% ipython --no-banner

In [1]: import numpy as np

In [2]: import numpy.linalg as la

In [3]: np.set_printoptions(precision=3, suppress=True, linewidth=140, sign=" ")

In [4]: def rnd(a):
   ...:     return np.round(a, 3) + 0
   ...: 

In [5]: data = np.loadtxt("run0.csv", delimiter=",")

In [6]: print(rnd(data))
[[-0.372  0.397 -0.153 -0.825]
 [-0.644 -0.614  0.447 -0.088]
 [ 0.    -0.572 -0.811 -0.125]
 [-0.669  0.371 -0.346  0.543]]

In [7]: print(rnd(data[3] @ data[2]))
0.0

In [8]: print(rnd(la.norm(data[3], 1)), rnd(la.norm(data[3], np.inf)))
1.929 0.669

In [9]: print(rnd(la.norm(data, 1)), rnd(la.norm(data, np.inf)))
1.954 1.929

In [10]: print(rnd(la.norm(data, axis=0)))
[ 1.  1.  1.  1.]

In [11]: print(rnd(la.norm(data) ** 2 / la.norm(data, 2) ** 2))
4.0

In [12]: print(rnd(la.norm(data[3] - data[2])))
1.414

In [13]: f = np.array([3, 0, 0, 2])

In [14]: other = data + np.outer(f, np.eye(4)[1])

In [15]: print(la.matrix_rank(la.inv(other) - la.inv(data), tol=1e-8))
1

In [16]: proj = np.triu(np.array([[3, 1, 1, 0], [2, 2, 3, 1], [3, 0, 1, 2], [3, 0, 1, 0]]), 1) + np.eye(4)

In [17]: other = proj @ data @ la.inv(proj)

In [18]: print(rnd(proj @ data - data @ proj))
[[-0.644 -0.815 -1.182 -0.305]
 [-0.669 -0.701 -0.291 -0.113]
 [-1.338  0.742  1.024  3.28 ]
 [ 0.     0.669 -0.445  0.321]]

In [19]: print(rnd(la.det(other)))
-1.0

In [20]: print(rnd(np.trace(other)), rnd(np.trace(data)))
-1.253 -1.253

In [21]: J = np.load("block6.npy")

In [22]: print(J)
[[-3  8 -3  8]
 [-2 -4 -2 -4]
 [-3  8 -3  8]
 [-2 -4 -2 -4]]

In [23]: rank = la.matrix_rank(J)

In [24]: print(rank)
2

In [25]: null = la.svd(J)[2][rank:].T

In [26]: print(null.shape)
(4, 2)

In [27]: print(la.matrix_rank(J.T @ J), la.matrix_rank(J @ J.T))
2 2

In [28]: print([int(la.matrix_rank(np.delete(J, i, axis=0))) for i in range(4)])
[2, 2, 2, 2]

In [29]: print(rnd(J @ null))
[[ 0.  0.]
 [ 0.  0.]
 [ 0.  0.]
 [ 0.  0.]]

In [30]: U, sigma, VT = la.svd(J)

In [31]: print(rnd(sigma))
[ 18.289   6.124   0.      0.   ]

In [32]: other = U[:, :2] @ np.diag(sigma[:2]) @ VT[:2]

In [33]: print(la.matrix_rank(other))
2

In [34]: print(rnd(la.norm(J - other, 2)), rnd(sigma[2]))
0.0 0.0

In [35]: print(la.matrix_rank(J, rtol=0.05))
2

In [36]: print(rnd(J @ la.pinv(J) @ J))
[[-3.  8. -3.  8.]
 [-2. -4. -2. -4.]
 [-3.  8. -3.  8.]
 [-2. -4. -2. -4.]]

In [37]: print(la.lstsq(J[:-1].T, J[-1])[2])
2

In [38]: print(np.allclose(J[:-1].T @ la.lstsq(J[:-1].T, J[-1])[0], J[-1]))
True

In [39]: rng = np.random.default_rng(8109)

In [40]: M = np.eye(3, dtype=int)[rng.permutation(3)] * np.array([2, 3, 2])

In [41]: print(M)
[[ 0  0  2]
 [ 0  3  0]
 [ 2  0  0]]

In [42]: z = rng.permutation(3)

In [43]: other = M[:, z] * rng.choice([-1, 1], 3)

In [44]: print(other)
[[ 0  0  2]
 [ 3  0  0]
 [ 0 -2  0]]

In [45]: U, _, VT = la.svd(M.T @ other)

In [46]: print(z)
[ 1  0  2]

In [47]: print(rnd(la.lstsq(M, other)[0]))
[[ 0. -1.  0.]
 [ 1.  0.  0.]
 [ 0.  0.  1.]]

In [48]: print(U @ VT)
[[ 0. -1.  0.]
 [ 1.  0.  0.]
 [ 0.  0.  1.]]

In [49]: other = np.array([[1, 2, 1], [0, 1, 1]])

In [50]: C = np.kron(other, M)

In [51]: print(C)
[[ 0  0  2  0  0  4  0  0  2]
 [ 0  3  0  0  6  0  0  3  0]
 [ 2  0  0  4  0  0  2  0  0]
 [ 0  0  0  0  0  2  0  0  2]
 [ 0  0  0  0  3  0  0  3  0]
 [ 0  0  0  2  0  0  2  0  0]]

In [52]: print(la.matrix_rank(C))
6

In [53]: print(rnd(la.norm(C, 2)), rnd(la.norm(other, 2) * la.norm(M, 2)))
8.273 8.273
